% ipython --no-banner

In [1]: import numpy as np

In [2]: np.set_printoptions(precision=3, suppress=True, linewidth=140)

In [3]: def tidy(a):
   ...:     return np.round(a, 3) + 0
   ...: 

In [4]: J = np.load("layer1.npy")

In [5]: J
Out[5]: 
array([[ 0,  0,  4, -1],
       [ 0,  0,  1,  0],
       [ 4,  1, -4, -3],
       [-1,  0, -3, -4]])

In [6]: w, evecs = np.linalg.eigh(J)

In [7]: x = np.array([-1, -3, -2, -1])

In [8]: x @ J @ x
Out[8]: np.int64(-6)

In [9]: tidy(evecs * np.abs(w) @ evecs.T)
Out[9]: 
array([[ 3.812,  0.827, -1.16 , -0.663],
       [ 0.827,  0.201, -0.38 , -0.362],
       [-1.16 , -0.38 ,  6.116,  1.761],
       [-0.663, -0.362,  1.761,  4.725]])

In [10]: np.kron(np.eye(2, dtype=int), J)
Out[10]: 
array([[ 0,  0,  4, -1,  0,  0,  0,  0],
       [ 0,  0,  1,  0,  0,  0,  0,  0],
       [ 4,  1, -4, -3,  0,  0,  0,  0],
       [-1,  0, -3, -4,  0,  0,  0,  0],
       [ 0,  0,  0,  0,  0,  0,  4, -1],
       [ 0,  0,  0,  0,  0,  0,  1,  0],
       [ 0,  0,  0,  0,  4,  1, -4, -3],
       [ 0,  0,  0,  0, -1,  0, -3, -4]])

In [11]: tidy(np.linalg.det(J[::-1]))
Out[11]: np.float64(1.0)

In [12]: tidy(np.linalg.det(2 * J)), tidy(np.linalg.det(J))
Out[12]: (np.float64(16.0), np.float64(1.0))

In [13]: rng = np.random.default_rng(9611)

In [14]: E = (rng.random((4, 4)) < 0.3) + np.eye(4)

In [15]: E /= E.sum(axis=1, keepdims=True)

In [16]: tidy(E)
Out[16]: 
array([[0.5  , 0.5  , 0.   , 0.   ],
       [0.   , 0.5  , 0.5  , 0.   ],
       [0.25 , 0.   , 0.5  , 0.25 ],
       [0.333, 0.   , 0.333, 0.333]])

In [17]: U, sv, vt = np.linalg.svd(E, full_matrices=False)

In [18]: tidy(U.T @ E @ vt.T)
Out[18]: 
array([[1.038, 0.   , 0.   , 0.   ],
       [0.   , 0.617, 0.   , 0.   ],
       [0.   , 0.   , 0.496, 0.   ],
       [0.   , 0.   , 0.   , 0.066]])

In [19]: tidy(vt @ vt.T)
Out[19]: 
array([[1., 0., 0., 0.],
       [0., 1., 0., 0.],
       [0., 0., 1., 0.],
       [0., 0., 0., 1.]])

In [20]: tidy(U.T @ U)
Out[20]: 
array([[1., 0., 0., 0.],
       [0., 1., 0., 0.],
       [0., 0., 1., 0.],
       [0., 0., 0., 1.]])

In [21]: np.allclose(U * sv @ vt, E)
Out[21]: True

In [22]: tidy(np.cumsum(sv ** 2) / np.sum(sv ** 2))
Out[22]: array([0.631, 0.854, 0.997, 1.   ])

In [23]: tidy(sv / sv[0])
Out[23]: array([1.   , 0.594, 0.478, 0.063])

In [24]: other = E / np.sqrt((E ** 2).mean(axis=1, keepdims=True))

In [25]: tidy(other[2])
Out[25]: array([0.816, 0.   , 1.633, 0.816])

In [26]: np.linalg.matrix_rank(other) == np.linalg.matrix_rank(E)
Out[26]: np.True_

In [27]: q, evecs = np.linalg.qr(E[:, :3])[0], np.linalg.qr(E[:, 3:])[0]

In [28]: sv = np.linalg.svd(q.T @ evecs, compute_uv=False)

In [29]: tidy(np.linalg.norm(q @ q.T - evecs @ evecs.T, 2))
Out[29]: np.float64(1.0)

In [30]: other = np.linalg.inv(E)

In [31]: tidy(E @ other)
Out[31]: 
array([[1., 0., 0., 0.],
       [0., 1., 0., 0.],
       [0., 0., 1., 0.],
       [0., 0., 0., 1.]])

In [32]: np.allclose(other, E.T)
Out[32]: False

In [33]: other
Out[33]: 
array([[ 2., -2.,  4., -3.],
       [ 0.,  2., -4.,  3.],
       [ 0.,  0.,  4., -3.],
       [-2.,  2., -8.,  9.]])

In [34]: q, R = np.linalg.qr(E)

In [35]: q.shape, R.shape
Out[35]: ((4, 4), (4, 4))

In [36]: tidy(np.abs(np.diag(R)))
Out[36]: array([0.651, 0.594, 0.667, 0.081])

In [37]: tidy(q @ R)
Out[37]: 
array([[0.5  , 0.5  , 0.   , 0.   ],
       [0.   , 0.5  , 0.5  , 0.   ],
       [0.25 , 0.   , 0.5  , 0.25 ],
       [0.333, 0.   , 0.333, 0.333]])

In [38]: tidy(q.T @ q)
Out[38]: 
array([[1., 0., 0., 0.],
       [0., 1., 0., 0.],
       [0., 0., 1., 0.],
       [0., 0., 0., 1.]])

In [39]: np.trace(q @ q.T)
Out[39]: np.float64(4.0)

In [40]: np.allclose(R.T @ R, E.T @ E)
Out[40]: True

In [41]: tidy(R)
Out[41]: 
array([[-0.651, -0.384, -0.363, -0.267],
       [ 0.   , -0.594, -0.186,  0.173],
       [ 0.   ,  0.   , -0.667, -0.257],
       [ 0.   ,  0.   ,  0.   ,  0.081]])

In [42]: m1 = np.load("arr.npy")

In [43]: tidy(m1)
Out[43]: 
array([[ 0.367, -0.028,  0.028,  0.48 ],
       [-0.028,  0.002, -0.002, -0.037],
       [ 0.028, -0.002,  0.002,  0.037],
       [ 0.48 , -0.037,  0.037,  0.628]])

In [44]: [round(float(np.linalg.det(J[:i, :i])), 2) + 0 for i in range(1, 5)]
Out[44]: [0.0, 0.0, 0.0, 1.0]

In [45]: try:
    ...:     np.linalg.cholesky(J)
    ...: except np.linalg.LinAlgError as e:
    ...:     print("failed:", e)
    ...: 
failed: Matrix is not positive definite

In [46]: x = np.array([-3, 0, 0, 2])

In [47]: np.trace(m1)
Out[47]: np.float64(1.0)

In [48]: tidy(m1 @ x)
Out[48]: array([-0.141,  0.011, -0.011, -0.185])

In [49]: tidy(np.eye(4) - m1)
Out[49]: 
array([[ 0.633,  0.028, -0.028, -0.48 ],
       [ 0.028,  0.998,  0.002,  0.037],
       [-0.028,  0.002,  0.998, -0.037],
       [-0.48 ,  0.037, -0.037,  0.372]])

In [50]: tidy(m1 @ m1 @ x)
Out[50]: array([-0.141,  0.011, -0.011, -0.185])

In [51]: np.abs(np.diag(np.linalg.qr(m1)[1])) > 1e-9
Out[51]: array([ True, False, False, False])

In [52]: np.allclose(m1[:-1].T @ np.linalg.lstsq(m1[:-1].T, m1[-1])[0], m1[-1])
Out[52]: True

In [53]: np.einsum("ii->", m1)
Out[53]: np.float64(1.0)

In [54]: tidy(np.linalg.det(m1[::-1]))
Out[54]: np.float64(0.0)

In [55]: np.einsum("ij,ji->", m1, m1)
Out[55]: np.float64(1.0)

In [56]: tidy(np.poly(m1))
Out[56]: array([ 1., -1.,  0.,  0.,  0.])

In [57]: tidy(np.linalg.eigvals(m1).sum().real)
Out[57]: np.float64(1.0)

In [58]: mat = np.load("run9.npy")

In [59]: mat
Out[59]: 
array([[ 0.,  0.,  1., -1.],
       [ 0.,  0.,  1.,  1.],
       [ 1.,  1.,  0.,  0.],
       [-1.,  1.,  0.,  0.]])

In [60]: # symmetric, so the eigenvalues are real

In [61]: w, evecs = np.linalg.eig(mat)

In [62]: tidy(np.sort(np.linalg.eigvals(mat @ mat)))
Out[62]: array([2., 2., 2., 2.])

In [63]: tidy(w)
Out[63]: array([ 1.414, -1.414, -1.414,  1.414])

In [64]: tidy(np.sort(np.linalg.eigvals(mat.T)))
Out[64]: array([-1.414, -1.414,  1.414,  1.414])

In [65]: q, evecs = np.linalg.qr(mat[:, :3])[0], np.linalg.qr(mat[:, 3:])[0]

In [66]: sv = np.linalg.svd(q.T @ evecs, compute_uv=False)

In [67]: (sv > 0.9).sum()
Out[67]: np.int64(0)

In [68]: w, evecs = np.linalg.eigh(mat)

In [69]: tidy(np.linalg.eigvalsh(mat @ mat))
Out[69]: array([2., 2., 2., 2.])

In [70]: tidy(evecs.T @ evecs)
Out[70]: 
array([[1., 0., 0., 0.],
       [0., 1., 0., 0.],
       [0., 0., 1., 0.],
       [0., 0., 0., 1.]])

In [71]: (w > 1e-8).sum(), (w < -1e-8).sum()
Out[71]: (np.int64(2), np.int64(2))

In [72]: tidy(w.sum()), np.trace(mat)
Out[72]: (np.float64(0.0), np.float64(0.0))

In [73]: tidy(np.linalg.svd(mat, compute_uv=False))
Out[73]: array([1.414, 1.414, 1.414, 1.414])

In [74]: tidy(np.linalg.eigvalsh(mat + 3 * np.eye(4)))
Out[74]: array([1.586, 1.586, 4.414, 4.414])

In [75]: other = np.array([[0, 2], [3, 0], [0, 0], [1, 0]])

In [76]: np.vstack([mat, other.T]).shape
Out[76]: (6, 4)

In [77]: mat @ other
Out[77]: 
array([[-1.,  0.],
       [ 1.,  0.],
       [ 3.,  2.],
       [ 3., -2.]])

In [78]: np.einsum("ik,kj->ij", mat, other)
Out[78]: 
array([[-1.,  0.],
       [ 1.,  0.],
       [ 3.,  2.],
       [ 3., -2.]])

In [79]: np.linalg.matrix_rank(mat @ other)
Out[79]: np.int64(2)

In [80]: np.einsum("ij->j", mat)
Out[80]: array([0., 2., 2., 0.])

In [81]: np.linalg.matrix_rank(np.vstack([mat, other.T]))
Out[81]: np.int64(4)

In [82]: np.einsum("ij,ij->i", mat, mat)
Out[82]: array([2., 2., 2., 2.])

In [83]: A = np.array([[-1.8, 0.3, -0.6],
    ...:     [1.4, -2.0, 1.5],
    ...:     [-0.8, 1.3, 0.4],
    ...:     [-1.9, -0.7, -1.5],
    ...:     [-0.5, -1.7, -1.1],
    ...:     [-0.4, 1.6, 0.5],
    ...:     [-0.1, -0.7, 0.6],
    ...:     [-1.6, -0.1, 0.8],
    ...:     [0.0, -4.0, -14.0],
    ...:     [-0.3, -0.3, -0.1]])

In [84]: lab = A[:, 2] > np.median(A[:, 2])

In [85]: f = A[lab].mean(axis=0) - A[~lab].mean(axis=0)

In [86]: (((A - A.mean(axis=0)) @ f > 0) == lab).mean()
Out[86]: np.float64(0.8)

In [87]: f, r1 = A[2], A[0]

In [88]: tidy(f @ r1)
Out[88]: np.float64(1.59)

In [89]: f @ f
Out[89]: np.float64(2.49)

In [90]: pr = (f @ r1) / (f @ f) * f

In [91]: tidy(r1 - pr)
Out[91]: array([-1.289, -0.53 , -0.855])

In [92]: tidy(np.outer(f, r1))
Out[92]: 
array([[ 1.44, -0.24,  0.48],
       [-2.34,  0.39, -0.78],
       [-0.72,  0.12, -0.24]])

In [93]: tidy((r1 - pr) @ f)
Out[93]: np.float64(0.0)

In [94]: tidy(np.linalg.norm(f + r1) ** 2 + np.linalg.norm(f - r1) ** 2)
Out[94]: np.float64(12.36)
